% ipython --no-banner

In [1]: import numpy as np

In [2]: from numpy import linalg as LA

In [3]: np.set_printoptions(precision=2, suppress=True, linewidth=140, sign=" ")

In [4]: rnd = lambda a: np.round(a, 2) + 0

In [5]: data = np.array([[-0.2, 0.0, -1.2, 1.3, 0.3],
   ...:     [-1.2, -1.3, -0.1, 0.9, 0.7],
   ...:     [-0.7, 2.2, 0.4, -1.1, -0.2],
   ...:     [1.3, -1.5, 0.2, -0.2, -0.6],
   ...:     [0.9, -0.4, -0.5, 0.2, -0.6],
   ...:     [-1.4, 0.3, 0.2, -0.3, -0.9],
   ...:     [0.8, 0.2, -1.0, -0.7, -1.1],
   ...:     [-2.1, -0.3, -2.5, 1.6, 0.4],
   ...:     [0.6, 2.4, -0.4, 1.3, 0.9],
   ...:     [-1.6, -0.5, 0.1, -0.4, 0.3],
   ...:     [0.2, -1.1, -0.8, -0.4, 0.0],
   ...:     [0.9, 1.9, -1.3, 0.1, -0.6]])

In [6]: rng = np.random.default_rng(16256)

In [7]: data[3] = data[4] + 0.3 * rng.normal(size=5)

In [8]: rnd(data)
Out[8]: 
array([[-0.2 ,  0.  , -1.2 ,  1.3 ,  0.3 ],
       [-1.2 , -1.3 , -0.1 ,  0.9 ,  0.7 ],
       [-0.7 ,  2.2 ,  0.4 , -1.1 , -0.2 ],
       [ 1.23, -0.37, -0.79, -0.03, -0.65],
       [ 0.9 , -0.4 , -0.5 ,  0.2 , -0.6 ],
       [-1.4 ,  0.3 ,  0.2 , -0.3 , -0.9 ],
       [ 0.8 ,  0.2 , -1.  , -0.7 , -1.1 ],
       [-2.1 , -0.3 , -2.5 ,  1.6 ,  0.4 ],
       [ 0.6 ,  2.4 , -0.4 ,  1.3 ,  0.9 ],
       [-1.6 , -0.5 ,  0.1 , -0.4 ,  0.3 ],
       [ 0.2 , -1.1 , -0.8 , -0.4 ,  0.  ],
       [ 0.9 ,  1.9 , -1.3 ,  0.1 , -0.6 ]])

In [9]: cen = data - data.mean(axis=1)
---------------------------------------------------------------------------
ValueError                                Traceback (most recent call last)
Cell In[9], line 1
----> 1 cen = data - data.mean(axis=1)

ValueError: operands could not be broadcast together with shapes (12,5) (12,) 

In [10]: cen = data - data.mean(axis=0)

In [11]: Uu, s, vt = LA.svd(cen, full_matrices=False)

In [12]: LA.matrix_rank(cen)
Out[12]: np.int64(5)

In [13]: np.searchsorted(np.cumsum(s ** 2) / (s ** 2).sum(), 0.9) + 1
Out[13]: np.int64(4)

In [14]: (np.sign(Uu[:, 0]) == np.sign(Uu[0, 0])).astype(int)
Out[14]: array([ 1,  1,  0,  0,  0,  1,  0,  1,  0,  1,  1,  0])
